In [1]: import numpy as np

In [2]: np.set_printoptions(precision=2, suppress=True, linewidth=120)

In [3]: A = np.array([[0, 0, 0, 0, 1, 0, 0],
   ...:     [0, 0, 0, 0, 1, 0, 1],
   ...:     [0, 0, 0, 0, 0, 1, 0],
   ...:     [0, 0, 0, 0, 1, 0, 0],
   ...:     [1, 1, 0, 1, 0, 0, 0],
   ...:     [0, 0, 1, 0, 0, 0, 0],
   ...:     [0, 1, 0, 0, 0, 0, 0]])

In [4]: print([round(float(x), 2) for x in np.linalg.svd(A, compute_uv=False)[:3]])
[1.85, 1.85, 1.0]

In [5]: print((A != 0).astype(int))
[[0 0 0 0 1 0 0]
 [0 0 0 0 1 0 1]
 [0 0 0 0 0 1 0]
 [0 0 0 0 1 0 0]
 [1 1 0 1 0 0 0]
 [0 0 1 0 0 0 0]
 [0 1 0 0 0 0 0]]

In [6]: rng = np.random.default_rng(19)

In [7]: F = np.eye(11, dtype=int)[rng.permutation(11)] * np.array([0, -2, 2, 1, 0, -1, -2, 0, -1, -2, -2])

In [8]: print(F)
[[ 0  0  0  0  0 -1  0  0  0  0  0]
 [ 0  0  0  0  0  0  0  0 -1  0  0]
 [ 0  0  0  0  0  0  0  0  0  0  0]
 [ 0  0  0  0  0  0  0  0  0  0  0]
 [ 0  0  0  0  0  0  0  0  0  0  0]
 [ 0  0  2  0  0  0  0  0  0  0  0]
 [ 0  0  0  0  0  0  0  0  0  0 -2]
 [ 0  0  0  0  0  0  0  0  0 -2  0]
 [ 0 -2  0  0  0  0  0  0  0  0  0]
 [ 0  0  0  1  0  0  0  0  0  0  0]
 [ 0  0  0  0  0  0 -2  0  0  0  0]]

In [9]: # row 3 repeats row 2

In [10]: print(np.linalg.cond(F) > 100)
True

In [11]: print(np.argsort(-np.linalg.norm(F, axis=0).round(6), kind="stable")[:3])
[1 2 6]

In [12]: print([round(float(x), 2) for x in np.linalg.svd(F, compute_uv=False)[:3]])
[2.0, 2.0, 2.0]

In [13]: r = np.linalg.matrix_rank(F)

In [14]: print(r)
8

In [15]: N = np.linalg.svd(F)[2][r:].T

In [16]: print([int(np.linalg.matrix_rank(np.delete(F, i, axis=0))) for i in range(11)])
[7, 7, 8, 8, 8, 7, 7, 7, 7, 7, 7]

In [17]: print(N.shape)
(11, 3)

In [18]: print([int(np.linalg.matrix_rank(F[:i])) for i in range(1, len(F) + 1)])
[1, 2, 2, 2, 2, 3, 4, 5, 6, 7, 8]

In [19]: print(np.linalg.matrix_rank(F.T @ F), np.linalg.matrix_rank(F @ F.T))
8 8
